$ ipython --no-banner

In [1]: import numpy as np

In [2]: import numpy.linalg as la

In [3]: np.set_printoptions(suppress=True, linewidth=100)

In [4]: tidy = lambda a: np.round(a, 1) + 0

In [5]: Y = np.array([[-3, 1], [-1, 2]])

In [6]: basis = np.array([[0, 2], [3, 1]])

In [7]: mat = np.kron(Y, basis)

In [8]: mat
Out[8]: 
array([[ 0, -6,  0,  2],
       [-9, -3,  3,  1],
       [ 0, -2,  0,  4],
       [-3, -1,  6,  2]])

In [9]: tidy(la.svd(mat, compute_uv=False))
Out[9]: array([11.8,  6.7,  4.5,  2.5])

In [10]: mat.sum(axis=0)
Out[10]: array([-12, -12,   9,   9])

In [11]: tidy(la.norm(mat))
Out[11]: np.float64(14.5)

In [12]: np.count_nonzero(mat)
Out[12]: np.int64(12)

In [13]: np.abs(mat).max()
Out[13]: np.int64(9)

In [14]: mat - mat[0]
Out[14]: 
array([[ 0,  0,  0,  0],
       [-9,  3,  3, -1],
       [ 0,  4,  0,  2],
       [-3,  5,  6,  0]])

In [15]: arr = np.load("a.npy")

In [16]: arr
Out[16]: 
array([[ 0.8,  0. , -0.6,  0. ],
       [ 0. ,  1. ,  0. ,  0. ],
       [ 0.6,  0. ,  0.8,  0. ],
       [ 0. ,  0. ,  0. ,  1. ]])

In [17]: q, vecs = la.qr(arr[:, :1])[0], la.qr(arr[:, 1:])[0]

In [18]: sigma = la.svd(q.T @ vecs, compute_uv=False)

In [19]: tidy(la.norm(q @ q.T - vecs @ vecs.T, 2))
Out[19]: np.float64(1.0)

In [20]: (sigma > 0.9).sum()
Out[20]: np.int64(0)

In [21]: tidy(sigma)
Out[21]: array([0.])

In [22]: rng = np.random.default_rng(4514)

In [23]: Y = arr + rng.integers(-2, 3, (4, 1)) @ rng.integers(-2, 3, (1, 4))

In [24]: Y
Out[24]: 
array([[-1.2,  0. , -2.6,  2. ],
       [ 2. ,  1. ,  2. , -2. ],
       [ 2.6,  0. ,  2.8, -2. ],
       [-2. ,  0. , -2. ,  3. ]])

In [25]: tidy(la.svd(Y - arr, compute_uv=False))
Out[25]: array([6.9, 0. , 0. , 0. ])

In [26]: np.abs(Y - arr).sum(axis=1)
Out[26]: array([6., 6., 6., 6.])

In [27]: x = np.array([-3, 1, -3, -2])

In [28]: rhs = arr @ x

In [29]: beta, lr = np.zeros(4), 1 / la.norm(arr, 2) ** 2

In [30]: for i in range(6):
    ...:     beta -= lr * arr.T @ (arr @ beta - rhs)
    ...:     if i % 1 == 0: print(i, round(la.norm(arr @ beta - rhs), 1))
    ...: 
0 0.0
1 0.0
2 0.0
3 0.0
4 0.0
5 0.0

In [31]: tidy(la.cond(arr))
Out[31]: np.float64(1.0)

In [32]: z = rng.permutation(4)

In [33]: Y = arr[:, z] * rng.choice([-1, 1], 4)

In [34]: Y
Out[34]: 
array([[ 0.8, -0. , -0. ,  0.6],
       [ 0. , -0. , -1. , -0. ],
       [ 0.6, -0. , -0. , -0.8],
       [ 0. , -1. , -0. , -0. ]])

In [35]: Uu, _, VT = la.svd(arr.T @ Y)

In [36]: tidy(Uu @ VT)
Out[36]: 
array([[ 1.,  0.,  0.,  0.],
       [ 0.,  0., -1.,  0.],
       [ 0.,  0.,  0., -1.],
       [ 0., -1.,  0.,  0.]])

In [37]: A = np.load("run19.npy")

In [38]: A
Out[38]: 
array([[ -4,   5,  -5,   0,  -4,  -1],
       [  6,   9, -25,   7,  -7,  -5],
       [ -8,  -1, -45,  -9,   6,  -9],
       [ -5,  -7,  15,   4,  -6,   3],
       [ -8,   0,  15,  -5,   1,   3]])

In [39]: np.count_nonzero(A)
Out[39]: np.int64(28)

In [40]: A.sum(axis=0)
Out[40]: array([-19,   6, -45,  -3, -10,  -9])

In [41]: A.mean(axis=0)
Out[41]: array([-3.8,  1.2, -9. , -0.6, -2. , -1.8])

In [42]: np.unravel_index(np.abs(A).argmax(), A.shape)
Out[42]: (np.int64(2), np.int64(2))

In [43]: np.diff(A, axis=0)
Out[43]: 
array([[ 10,   4, -20,   7,  -3,  -4],
       [-14, -10, -20, -16,  13,  -4],
       [  3,  -6,  60,  13, -12,  12],
       [ -3,   7,   0,  -9,   7,   0]])

In [44]: tidy(la.svd(A, compute_uv=False))
Out[44]: array([57.5, 20.5, 10.8,  8.8,  0.1])

In [45]: Uu, sigma, VT = la.svd(A)

In [46]: np.argmax(sigma[:-1] / (sigma[1:] + 1e-6)) + 1
Out[46]: np.int64(4)

In [47]: Y = Uu[:, :4] @ np.diag(sigma[:4]) @ VT[:4]

In [48]: tidy(la.norm(A - Y, 2)), tidy(sigma[4])
Out[48]: (np.float64(0.1), np.float64(0.1))

In [49]: la.matrix_rank(A, rtol=0.05)
Out[49]: np.int64(4)

In [50]: J = np.array([[-1, 2, 4, 4, 8],
    ...:     [2, -1, 4, 6, 4],
    ...:     [-1, -7, 2, -5, -7],
    ...:     [4, -8, 2, 3, 0],
    ...:     [-5, 4, -4, 2, 8]])

In [51]: J[4] = J[3]

In [52]: J
Out[52]: 
array([[-1,  2,  4,  4,  8],
       [ 2, -1,  4,  6,  4],
       [-1, -7,  2, -5, -7],
       [ 4, -8,  2,  3,  0],
       [ 4, -8,  2,  3,  0]])

In [53]: Uu, sigma, VT = la.svd(J)

In [54]: vecs = VT[:(sigma > 1e-8).sum()]

In [55]: x = J[3] + -2 * J[1] + rng.integers(2) * np.eye(5)[2]

In [56]: x
Out[56]: array([ 0., -6., -5., -9., -8.])

In [57]: tidy(vecs.T @ vecs)
Out[57]: 
array([[ 0.5, -0.2, -0.3,  0.4, -0.1],
       [-0.2,  0.9, -0.1,  0.1,  0. ],
       [-0.3, -0.1,  0.9,  0.2,  0. ],
       [ 0.4,  0.1,  0.2,  0.7,  0. ],
       [-0.1,  0. ,  0. ,  0. ,  1. ]])

In [58]: m1 = np.load("arr.npy")

In [59]: m1
Out[59]: 
array([[ 5,  0,  5,  0],
       [ 0, -2,  0, -2],
       [ 5,  0,  5,  0],
       [ 0, -2,  0, -2]])

In [60]: la.matrix_power(m1, 4)
Out[60]: 
array([[5000,    0, 5000,    0],
       [   0,  128,    0,  128],
       [5000,    0, 5000,    0],
       [   0,  128,    0,  128]])

In [61]: np.allclose(m1 @ m1.T, m1.T @ m1)
Out[61]: True

In [62]: evals, vecs = la.eigh(m1)

In [63]: x = np.array([7, 9, -9, -6])

In [64]: tidy(la.eigvalsh(m1[1:, 1:]))
Out[64]: array([-4.,  0.,  5.])

In [65]: tidy(vecs * np.maximum(evals, 0) @ vecs.T)
Out[65]: 
array([[5., 0., 5., 0.],
       [0., 0., 0., 0.],
       [5., 0., 5., 0.],
       [0., 0., 0., 0.]])

In [66]: x @ m1 @ x
Out[66]: np.int64(2)

In [67]: r = la.matrix_rank(m1)

In [68]: r
Out[68]: np.int64(2)

In [69]: null = la.svd(m1)[2][r:].T

In [70]: tidy(null @ null.T)
Out[70]: 
array([[ 0.5,  0. , -0.5,  0. ],
       [ 0. ,  0.5,  0. , -0.5],
       [-0.5,  0. ,  0.5,  0. ],
       [ 0. , -0.5,  0. ,  0.5]])

In [71]: [int(la.matrix_rank(np.delete(m1, i, axis=0))) for i in range(4)]
Out[71]: [2, 2, 2, 2]

In [72]: tidy(m1 @ null)
Out[72]: 
array([[0., 0.],
       [0., 0.],
       [0., 0.],
       [0., 0.]])

In [73]: la.matrix_rank(m1.T @ m1), la.matrix_rank(m1 @ m1.T)
Out[73]: (np.int64(2), np.int64(2))

In [74]: [int(la.matrix_rank(m1[:i])) for i in range(1, len(m1) + 1)]
Out[74]: [1, 2, 2, 2]

In [75]: null.shape
Out[75]: (4, 2)

In [76]: [int(la.matrix_rank(m1[:, :j + 1])) for j in range(4)]
Out[76]: [1, 2, 2, 2]

In [77]: Uu, sigma, VT = la.svd(m1)

In [78]: vecs = VT[:(sigma > 1e-8).sum()]

In [79]: x = m1[1] + 3 * m1[0] + rng.integers(2) * np.eye(4)[2]

In [80]: x
Out[80]: array([15., -2., 15., -2.])

In [81]: np.allclose(vecs.T @ vecs @ x, x)
Out[81]: True

In [82]: la.matrix_rank(np.vstack([m1, x]))
Out[82]: np.int64(2)

In [83]: tidy(np.diag(vecs.T @ vecs))
Out[83]: array([0.5, 0.5, 0.5, 0.5])

In [84]: tidy(vecs.T @ vecs)
Out[84]: 
array([[0.5, 0. , 0.5, 0. ],
       [0. , 0.5, 0. , 0.5],
       [0.5, 0. , 0.5, 0. ],
       [0. , 0.5, 0. , 0.5]])

In [85]: Y = m1 / la.norm(m1, axis=1, keepdims=True)

In [86]: gram = Y @ Y.T

In [87]: tidy(gram)
Out[87]: 
array([[1., 0., 1., 0.],
       [0., 1., 0., 1.],
       [1., 0., 1., 0.],
       [0., 1., 0., 1.]])

In [88]: (np.abs(gram) > 0.9).astype(int)
Out[88]: 
array([[1, 0, 1, 0],
       [0, 1, 0, 1],
       [1, 0, 1, 0],
       [0, 1, 0, 1]])

In [89]: np.argwhere(np.triu(np.abs(gram) > 0.95, 1))
Out[89]: 
array([[0, 2],
       [1, 3]])

In [90]: np.degrees(np.arccos(np.clip(gram[1, 0], -1, 1)))
Out[90]: np.float64(90.0)

In [91]: tidy(gram[1])
Out[91]: array([0., 1., 0., 1.])

In [92]: data = np.array([[2, 3, 4], [5, 6, 7], [8, 9, 10], [11, 12, 13]])

In [93]: # rows and columns are dependent

In [94]: np.allclose(data[:-1].T @ la.lstsq(data[:-1].T, data[-1])[0], data[-1])
Out[94]: True

In [95]: tidy(data @ la.pinv(data) @ data)
Out[95]: 
array([[ 2.,  3.,  4.],
       [ 5.,  6.,  7.],
       [ 8.,  9., 10.],
       [11., 12., 13.]])

In [96]: la.lstsq(data[:-1].T, data[-1])[2]
Out[96]: np.int32(2)

In [97]: np.unique(data.round(6), axis=0).shape
Out[97]: (4, 3)

In [98]: Uu, sigma, VT = la.svd(data)

In [99]: vecs = VT[:(sigma > 1e-8).sum()]

In [100]: x = data[2] + 5 * data[1] + rng.integers(2) * np.eye(3)[0]

In [101]: x
Out[101]: array([33., 39., 45.])

In [102]: la.matrix_rank(np.vstack([data, x]))
Out[102]: np.int64(2)

In [103]: tidy(vecs.T @ vecs)
Out[103]: 
array([[ 0.8,  0.3, -0.2],
       [ 0.3,  0.3,  0.3],
       [-0.2,  0.3,  0.8]])

In [104]: tidy(la.norm(x - vecs.T @ vecs @ x))
Out[104]: np.float64(0.0)

In [105]: Y = np.array([[1, 2, 3], [1, 0, -3], [-1, -1, 1]])

In [106]: np.einsum("ij,ij->i", data, data)
Out[106]: array([ 29, 110, 245, 434])

In [107]: np.vstack([data, Y.T]).shape
Out[107]: (7, 3)

In [108]: np.einsum("ij->j", data)
Out[108]: array([26, 30, 34])

In [109]: Y @ data
Traceback (most recent call last):
  Cell In[109], line 1
    Y @ data
ValueError: matmul: Input operand 1 has a mismatch in its core dimension 0, with gufunc signature (n?,k),(k,m?)->(n?,m?) (size 4 is different from 3)


In [110]: np.einsum("ik,kj->ij", data, Y)
Out[110]: 
array([[ 1,  0,  1],
       [ 4,  3,  4],
       [ 7,  6,  7],
       [10,  9, 10]])

In [111]: theta = np.radians(180)

In [112]: Rm = np.eye(3)

In [113]: Rm[2, 2] = Rm[0, 0] = np.cos(theta)

In [114]: Rm[2, 0], Rm[0, 2] = -np.sin(theta), np.sin(theta)

In [115]: tidy(Rm)
Out[115]: 
array([[-1.,  0.,  0.],
       [ 0.,  1.,  0.],
       [ 0.,  0., -1.]])

In [116]: Y = data @ Rm.T

In [117]: np.allclose(la.norm(data, axis=1), la.norm(Y, axis=1))
Out[117]: True

In [118]: tidy(Y)
Out[118]: 
array([[ -2.,   3.,  -4.],
       [ -5.,   6.,  -7.],
       [ -8.,   9., -10.],
       [-11.,  12., -13.]])

In [119]: tidy(la.det(Rm)), np.trace(Rm)
Out[119]: (np.float64(1.0), np.float64(-1.0))

In [120]: tidy(la.svd(data, compute_uv=False)), tidy(la.svd(Y, compute_uv=False))
Out[120]: (array([28.6,  1.1,  0. ]), array([28.6,  1.1,  0. ]))
